$ python3 -q
>>> import numpy as np
>>> np.set_printoptions(precision=2, suppress=True, linewidth=120)
>>> F = np.load("case16.npy")
>>> print(F)
[[0 0 1 0 0 0]
 [0 0 0 0 1 0]
 [0 0 0 1 0 0]
 [0 1 0 0 0 0]
 [0 0 0 0 0 1]
 [1 0 0 0 0 0]]
>>> gram = F.T @ F
>>> print(np.linalg.svd(F, compute_uv=False) ** 2)
[1. 1. 1. 1. 1. 1.]
>>> print(F @ F.T)
[[1 0 0 0 0 0]
 [0 1 0 0 0 0]
 [0 0 1 0 0 0]
 [0 0 0 1 0 0]
 [0 0 0 0 1 0]
 [0 0 0 0 0 1]]
>>> print(F[:, 1] @ F[:, 0])
0
>>> print(np.linalg.svd(F, compute_uv=False))
[1. 1. 1. 1. 1. 1.]
>>> print(F.T @ F)
[[1 0 0 0 0 0]
 [0 1 0 0 0 0]
 [0 0 1 0 0 0]
 [0 0 0 1 0 0]
 [0 0 0 0 1 0]
 [0 0 0 0 0 1]]
>>> left, sigma, Vt = np.linalg.svd(F, full_matrices=False)
>>> print(Vt @ Vt.T)
[[1. 0. 0. 0. 0. 0.]
 [0. 1. 0. 0. 0. 0.]
 [0. 0. 1. 0. 0. 0.]
 [0. 0. 0. 1. 0. 0.]
 [0. 0. 0. 0. 1. 0.]
 [0. 0. 0. 0. 0. 1.]]
>>> print(sigma)
[1. 1. 1. 1. 1. 1.]
>>> print((sigma > 1e-8).sum())
6
>>> print(sigma / sigma[0])
[1. 1. 1. 1. 1. 1.]
>>> print(left.T @ left)
[[1. 0. 0. 0. 0. 0.]
 [0. 1. 0. 0. 0. 0.]
 [0. 0. 1. 0. 0. 0.]
 [0. 0. 0. 1. 0. 0.]
 [0. 0. 0. 0. 1. 0.]
 [0. 0. 0. 0. 0. 1.]]
>>> print(left.shape, sigma.shape, Vt.shape)
(6, 6) (6,) (6, 6)
>>> K = np.load("m.npy")
>>> print(K)
[[-0.01  2.99  1.01  1.99  0.02]
 [-0.01  3.02  1.01  2.    0.04]
 [ 0.    2.99  1.02  1.98  0.  ]
 [ 0.    2.97  1.    1.99  0.01]
 [ 0.    2.99  1.03  1.98 -0.02]
 [ 0.    3.02  0.99  2.02 -0.01]
 [ 0.01  3.    1.01  1.98  0.  ]
 [ 0.01  3.    1.    1.99 -0.02]
 [-0.02  3.01  0.99  2.   -0.03]
 [ 0.    3.04  0.99  2.02  0.  ]
 [-0.02  2.99  1.    2.01 -0.02]
 [ 0.    2.98  1.01  2.02  0.  ]
 [-0.01  3.03  1.    2.    0.02]
 [-0.01  3.    0.99  2.   -0.02]
 [ 0.    3.03  1.01  2.03 -0.02]
 [-0.01  2.99  1.03  1.99  0.02]
 [ 0.01  3.04  1.01  1.98 -0.04]
 [-0.02  2.99  2.04  0.99  3.  ]
 [ 0.03  3.    1.96  1.    3.01]
 [ 0.02  3.    1.99  1.    3.02]
 [-0.01  2.99  2.    1.02  3.  ]
 [ 0.02  3.02  2.    0.99  3.  ]
 [ 0.    3.    2.    0.97  2.98]
 [-0.01  3.    2.    1.02  2.94]
 [ 0.01  2.99  1.99  1.01  2.99]
 [-0.04  3.01  2.    1.02  3.  ]
 [-0.02  2.98  2.02  1.02  2.99]
 [ 0.    2.99  2.01  0.99  2.96]
 [-0.03  3.01  2.01  1.02  2.97]
 [ 0.02  2.97  1.98  1.    2.99]
 [ 0.    3.    2.01  1.01  3.02]
 [ 0.02  3.    2.03  0.98  2.98]
 [ 0.    2.99  1.98  0.99  3.01]
 [ 0.02  3.    2.    0.93  2.98]]
>>> Xc = K - K.mean(axis=0)
>>> left, sigma, Vt = np.linalg.svd(Xc, full_matrices=False)
>>> print(np.abs(Vt[0]).argmax())
4
>>> print(np.round(Vt[0] * np.sign(Vt[0, np.abs(Vt[0]).argmax()]), 2) + 0)
[ 0.   0.   0.3 -0.3  0.9]
>>> print(round((sigma ** 2).sum() ** 2 / (sigma ** 4).sum(), 2))
1.0
>>> print(np.round(Xc.mean(axis=0), 2) + 0)
[0. 0. 0. 0. 0.]
>>> print(np.abs(left[:, 0]).argmax())
8
>>> print(sigma)
[9.65 0.12 0.11 0.09 0.06]
>>> print(np.round(sigma ** 2 / (sigma ** 2).sum(), 2) + 0)
[1. 0. 0. 0. 0.]
>>> print(np.searchsorted(np.cumsum(sigma ** 2) / (sigma ** 2).sum(), 0.9) + 1)
1
>>> print(np.abs(Vt[-1]))
[0.73 0.02 0.52 0.44 0.03]
>>> hat = K @ np.linalg.solve(K.T @ K, K.T)
>>> print(round(float(np.trace(hat)), 2))
5.0
>>> print(np.allclose(hat @ hat, hat))
True
>>> print(np.round(np.linalg.eigvalsh(hat), 2) + 0)
[0. 0. 0. 0. 0. 0. 0. 0. 0. 0. 0. 0. 0. 0. 0. 0. 0. 0. 0. 0. 0. 0. 0. 0. 0. 0. 0. 0. 0. 1. 1. 1. 1. 1.]
>>> def softmax(z):
...     e = np.exp(z - z.max(axis=-1, keepdims=True))
...     return e / e.sum(axis=-1, keepdims=True)
... 
>>> print(softmax(K[23] + 3))
[0.02 0.4  0.15 0.06 0.38]
>>> print(softmax(K[23]))
[0.02 0.4  0.15 0.06 0.38]
>>> print(np.round(softmax(10 * K[23]), 2) + 0)
[0.   0.65 0.   0.   0.35]
>>> scores = K @ K.T / np.sqrt(5)
>>> print(np.round(softmax(scores)[23] @ K, 2) + 0)
[0.   3.   1.99 1.01 2.95]
>>> print(np.linalg.matrix_rank(K, rtol=0.1))
2
>>> print(np.round(np.linalg.norm(K, 2) / np.linalg.norm(K), 2))
0.93
>>> other = np.array([[0, -1], [9, 6]])
>>> W2 = np.array([[3, 2, 1], [2, 0, 3], [0, 1, 2]])
>>> X = np.kron(other, W2)
>>> print(X)
[[ 0  0  0 -3 -2 -1]
 [ 0  0  0 -2  0 -3]
 [ 0  0  0  0 -1 -2]
 [27 18  9 18 12  6]
 [18  0 27 12  0 18]
 [ 0  9 18  0  6 12]]
>>> print(np.sort(np.abs(np.linalg.eigvals(X))))
[ 4.76  4.76  6.34  6.34 13.42 13.42]
>>> vec = np.array([4, 3, 5, 0, 3, 1])
>>> rhs = X @ vec
>>> print(rhs)
[ -7  -3  -5 249 225 147]
>>> print(np.linalg.solve(X, rhs))
[ 4.  3.  5. -0.  3.  1.]
>>> print(np.linalg.solve(X, X[:, 5]))
[ 0. -0.  0. -0.  0.  1.]
>>> print(np.linalg.solve(X, rhs + X[:, 0]))
[ 5.  3.  5. -0.  3.  1.]
>>> print(np.linalg.solve(X, -2 * rhs))
[ -8.  -6. -10.  -0.  -6.  -2.]
>>> other = np.linalg.inv(X)
>>> print(np.round(X @ other, 2) + 0)
[[1. 0. 0. 0. 0. 0.]
 [0. 1. 0. 0. 0. 0.]
 [0. 0. 1. 0. 0. 0.]
 [0. 0. 0. 1. 0. 0.]
 [0. 0. 0. 0. 1. 0.]
 [0. 0. 0. 0. 0. 1.]]
>>> print((np.abs(other) > 1e-9).astype(int))
[[1 1 1 1 1 1]
 [1 1 1 1 1 1]
 [1 1 1 1 1 1]
 [1 1 1 0 0 0]
 [1 1 1 0 0 0]
 [1 1 1 0 0 0]]
>>> print(round(float(np.linalg.det(X) * np.linalg.det(other)), 2))
1.0
>>> print(np.round(np.linalg.inv(other), 2) + 0)
[[ 0.  0.  0. -3. -2. -1.]
 [ 0.  0.  0. -2.  0. -3.]
 [ 0.  0.  0.  0. -1. -2.]
 [27. 18.  9. 18. 12.  6.]
 [18.  0. 27. 12.  0. 18.]
 [ 0.  9. 18.  0.  6. 12.]]
>>> print(np.allclose(other, X.T))
False
>>> print(other)
[[ 0.13  0.13 -0.27  0.02  0.02 -0.04]
 [ 0.18 -0.27  0.31  0.03 -0.04  0.05]
 [-0.09  0.13  0.18 -0.01  0.02  0.03]
 [-0.2  -0.2   0.4  -0.   -0.   -0.  ]
 [-0.27  0.4  -0.47  0.    0.    0.  ]
 [ 0.13 -0.2  -0.27 -0.   -0.   -0.  ]]
>>> O, R = np.linalg.qr(X)
>>> print(np.allclose(R.T @ R, X.T @ X))
True
>>> print(round(float(abs(R[0, 0])), 2), round(float(np.linalg.norm(X[:, 0])), 2))
32.45 32.45
>>> print(O.round(2) + 0)
[[ 0.    0.    0.    0.83  0.41  0.37]
 [ 0.    0.    0.    0.55 -0.62 -0.56]
 [ 0.    0.    0.    0.    0.67 -0.74]
 [-0.83 -0.41  0.37  0.    0.    0.  ]
 [-0.55  0.62 -0.56  0.    0.    0.  ]
 [ 0.   -0.67 -0.74  0.    0.    0.  ]]
>>> t = np.deg2rad(45)
>>> M = np.eye(6)
>>> M[np.ix_([3, 4], [3, 4])] = [[np.cos(t), -np.sin(t)], [np.sin(t), np.cos(t)]]
>>> print(M)
[[ 1.    0.    0.    0.    0.    0.  ]
 [ 0.    1.    0.    0.    0.    0.  ]
 [ 0.    0.    1.    0.    0.    0.  ]
 [ 0.    0.    0.    0.71 -0.71  0.  ]
 [ 0.    0.    0.    0.71  0.71  0.  ]
 [ 0.    0.    0.    0.    0.    1.  ]]
>>> other = M / np.sqrt((M ** 2).mean(axis=1, keepdims=True))
>>> print(np.linalg.matrix_rank(M - M.mean(axis=1, keepdims=True)))
5
>>> print(np.linalg.norm(other, axis=1))
[2.45 2.45 2.45 2.45 2.45 2.45]
>>> rng = np.random.default_rng(4)
>>> labels = rng.permutation(6)
>>> print(labels)
[1 2 0 5 4 3]
>>> other = M[labels][:, labels]
>>> print(np.allclose(other, M))
False
>>> O, R = np.linalg.qr(M)
>>> print(np.trace(O @ O.T))
6.0
>>> print(R.round(2) + 0)
[[ 1.  0.  0.  0.  0.  0.]
 [ 0.  1.  0.  0.  0.  0.]
 [ 0.  0.  1.  0.  0.  0.]
 [ 0.  0.  0. -1.  0.  0.]
 [ 0.  0.  0.  0.  1.  0.]
 [ 0.  0.  0.  0.  0.  1.]]
>>> print(abs(R[0, 0]), np.round(np.linalg.norm(M[:, 0]), 2))
1.0 1.0
>>> print(np.round(O.T @ O, 2) + 0)
[[1. 0. 0. 0. 0. 0.]
 [0. 1. 0. 0. 0. 0.]
 [0. 0. 1. 0. 0. 0.]
 [0. 0. 0. 1. 0. 0.]
 [0. 0. 0. 0. 1. 0.]
 [0. 0. 0. 0. 0. 1.]]
>>> print(round(float(np.trace(M)), 2))
5.41
>>> print(np.sort(np.abs(np.linalg.eigvals(M))))
[1. 1. 1. 1. 1. 1.]
>>> t = np.radians(179)
>>> R = np.eye(6)
>>> R[3, 3] = R[2, 2] = np.cos(t)
>>> R[3, 2], R[2, 3] = -np.sin(t), np.sin(t)
>>> print(R)
[[ 1.    0.    0.    0.    0.    0.  ]
 [ 0.    1.    0.    0.    0.    0.  ]
 [ 0.    0.   -1.    0.02  0.    0.  ]
 [ 0.    0.   -0.02 -1.    0.    0.  ]
 [ 0.    0.    0.    0.    1.    0.  ]
 [ 0.    0.    0.    0.    0.    1.  ]]
>>> other = M @ R.T
>>> print(round(np.linalg.det(R), 2), np.round(np.trace(R), 2))
1.0 2.0
>>> print(other)
[[ 1.    0.    0.    0.    0.    0.  ]
 [ 0.    1.    0.    0.    0.    0.  ]
 [ 0.    0.   -1.   -0.02  0.    0.  ]
 [ 0.    0.    0.01 -0.71 -0.71  0.  ]
 [ 0.    0.    0.01 -0.71  0.71  0.  ]
 [ 0.    0.    0.    0.    0.    1.  ]]
>>> print(np.allclose(np.linalg.norm(M, axis=1), np.linalg.norm(other, axis=1)))
True
>>> data = np.load("mat.npy")
>>> print(data)
[[0 0 0 0 1]
 [1 0 0 0 0]
 [0 0 0 1 0]
 [0 0 1 0 0]
 [0 1 0 0 0]]
>>> labels = rng.permutation(5)
>>> print(labels)
[0 1 2 4 3]
>>> other = data[labels][:, labels]
>>> print(np.trace(other))
0
>>> print(np.sort(np.abs(np.linalg.eigvals(other))))
[1. 1. 1. 1. 1.]
>>> vec = np.array([2, -1, 2, -2, -1])
>>> rhs = data @ vec
>>> b, lr = np.zeros(5), 1 / np.linalg.norm(data, 2) ** 2
>>> for i in range(40):
...     b -= lr * data.T @ (data @ b - rhs)
...     if i % 10 == 0: print(i, round(np.linalg.norm(data @ b - rhs), 2))
... 
0 0.0
10 0.0
20 0.0
30 0.0
>>> print(b)
[ 2. -1.  2. -2. -1.]
>>> print((data != 0).astype(int))
[[0 0 0 0 1]
 [1 0 0 0 0]
 [0 0 0 1 0]
 [0 0 1 0 0]
 [0 1 0 0 0]]
>>> print(round(np.linalg.det(data), 2))
-1.0
>>> print((np.linalg.matrix_power((data != 0) + (data.T != 0) + np.eye(5), 5) > 0).astype(int))
[[1 1 0 0 1]
 [1 1 0 0 1]
 [0 0 1 1 0]
 [0 0 1 1 0]
 [1 1 0 0 1]]
>>> print(np.linalg.pinv(data))
[[0. 1. 0. 0. 0.]
 [0. 0. 0. 0. 1.]
 [0. 0. 0. 1. 0.]
 [0. 0. 1. 0. 0.]
 [1. 0. 0. 0. 0.]]
>>> print(data @ data.T)
[[1 0 0 0 0]
 [0 1 0 0 0]
 [0 0 1 0 0]
 [0 0 0 1 0]
 [0 0 0 0 1]]
>>> print(np.linalg.svd(data, compute_uv=False))
[1. 1. 1. 1. 1.]
>>> print(np.linalg.norm(data, axis=0))
[1. 1. 1. 1. 1.]
>>> A = np.load("x.npy")
>>> print(A)
[[-2 -8  0  0]
 [ 5  1  0  0]
 [ 0  0 -2 -8]
 [ 0  0  5  1]]
>>> vec = np.array([3, 1, 0, 1])
>>> rhs = A @ vec
>>> print(rhs)
[-14  16  -8   1]
>>> print(np.linalg.solve(A, A[:, 3]))
[ 0. -0.  0.  1.]
>>> print(np.round(np.linalg.solve(A, 3 * rhs), 2) + 0)
[9. 3. 0. 3.]
>>> print(np.linalg.solve(A, rhs + A[:, 2]))
[3. 1. 1. 1.]
